$ python -q
>>> import numpy as np
>>> np.set_printoptions(precision=1, suppress=True, linewidth=120)
>>> M = np.loadtxt("mat.csv", delimiter=",")
>>> M
array([[ -1. ,   0.6,  -0.9,   0.8,   1.2,   0.1],
       [  0.7,   0.2,  -0.4,   2.4,   0.5,   0.2],
       [  0.6,  -2.5,  -0.5,   1.2,  -0.1,  -0.6],
       [  0.1,  -0.2,   0. ,  -0.9,   1. ,   1. ],
       [ -0.1,   0. ,  -0.5,  -1.2,  -0.6,   0.6],
       [ -0.3,   0.9,  -0.7,  -0.4,  -0.5,  -0.4],
       [  0.7,   0.5,   1.8,   0.7,  -1.2,  -0.7],
       [  0.1,  -0.2,   1.3,   0.4,   1.2,   0.9],
       [  0.1,   0.9,   2.2,   0.2,  -1. ,   0.3],
       [ -0.9,   1.2,   0.6,  -0.7,   0.5,  -0.2],
       [  0.1,   2.2,  -0.2,  -1.2,   1.4,  -0.9],
       [ -0.2,   1.3,  -1. ,  -0.8,  -0.4,  -0.8],
       [ -8. , -12. , -10. , -26. ,  34. ,  -6. ],
       [ -1.8,  -0.3,   0.8,  -1.2,   0.5,  -0.3],
       [ -0.3,   0.1,  -0.2,   0. ,  -0.3,  -1.9],
       [ -0.5,   2.1,  -0.8,  -1.8,  -0.4,  -0.2],
       [  0.9,   0. ,  -0.9,  -0.3,  -1. ,  -1.6],
       [  0.2,  -0.9,  -0.4,  -0.1,  -0.9,   1.1],
       [  1.7,  -0.6,   2. ,   0.6,   0.7,  -0.9],
       [  0.1,   1.4,  -0.5,  -0.3,   1.2,  -1.1],
       [ -2.1,  -0.2,  -1.8,  -0.3,  -0.1,  -1.8],
       [  2.7,   0.9,   0. ,  -1. ,  -0.4,   1.3],
       [ -0.2,   0.5,   0.2,  -0.8,  -0.3,   1.4],
       [  0.2,   0.3,   0.1,   0. ,  -0.7,  -0.2],
       [ -0.2,  -0.7,   0.3,   0.4,  -0.4,  -0.9],
       [ -1. ,   1.8,  -1. ,   0.6,  -0.5,   0.2],
       [ -0.1,   0.7,  -1.2,   1.9,  -0.7,   1.7],
       [ -0.5,   1.2,   0.1,  -1.2,  -1.5,   0. ],
       [  1.1,   0.4,   2.2,  -0.3,  -0.8,   0.1],
       [  1.1,  -1.2,   1.1,  -0.8,  -0.1,  -0.7]])
>>> Ac = M - M.mean(axis=0)
>>> left, sigma, Vh = np.linalg.svd(Ac, full_matrices=False)
>>> np.abs(left[:, 0]).argmax()
np.int64(12)
>>> np.round(np.abs(Vh[-1]), 1) + 0
array([0.8, 0.2, 0.5, 0. , 0.1, 0.3])
>>> print(np.round(Ac.mean(axis=0), 1) + 0)
[0. 0. 0. 0. 0. 0.]
>>> np.abs(Vh[0]).argmax()
np.int64(4)
>>> sigma
array([46.2,  6.6,  5.7,  4.9,  4.2,  4. ])
>>> np.linalg.matrix_rank(M)
np.int64(6)
>>> M[:, 6]
Traceback (most recent call last):
  File "<python-input-12>", line 1, in <module>
    M[:, 6]
    ~^^^^^^
IndexError: index 6 is out of bounds for axis 1 with size 6
>>> M.shape
(30, 6)
>>> print(M.mean(axis=0))
[-0.2 -0.1 -0.3 -1.   1.  -0.3]
>>> np.round(np.linalg.norm(M), 1)
np.float64(48.3)
>>> M.sum(axis=0)
array([ -6.8,  -1.6,  -8.3, -30.1,  30.3, -10.3])
>>> blk = np.stack([M, -2 * M, M[::-1]])
>>> print((blk @ M.T).shape)
(3, 30, 30)
>>> np.einsum("bij,cij->bc", blk, blk)
array([[ 2337. , -4674. ,   -49.5],
       [-4674. ,  9348. ,    99. ],
       [  -49.5,    99. ,  2337. ]])
>>> F = np.loadtxt("m.csv", delimiter=",")
>>> F
array([[ 1., -1.,  1.,  1.],
       [-2.,  2., -1.,  0.],
       [ 2., -2., -1., -1.],
       [-1.,  1.,  1.,  1.],
       [ 1., -1.,  2., -1.],
       [ 2., -2.,  0.,  0.],
       [-2.,  2.,  2.,  0.]])
>>> # null space of dimension 1
>>> vec = np.array([9, 3, 5, 1])
>>> h1 = np.maximum(F @ vec, 0)
>>> F.T @ h1
array([ 63., -63.,  36.,  -9.])
>>> np.flatnonzero(h1 > 1e-9)
array([0, 2, 4, 5])
>>> np.maximum(F @ (3 * vec), 0)
array([36.,  0., 18.,  0., 45., 36.,  0.])
>>> np.maximum(F @ vec, 0) - np.maximum(-F @ vec, 0)
array([ 12., -17.,   6.,   0.,  15.,  12.,  -2.])
>>> F * (h1 > 1e-9)[:, None]
array([[ 1., -1.,  1.,  1.],
       [-0.,  0., -0.,  0.],
       [ 2., -2., -1., -1.],
       [-0.,  0.,  0.,  0.],
       [ 1., -1.,  2., -1.],
       [ 2., -2.,  0.,  0.],
       [-0.,  0.,  0.,  0.]])
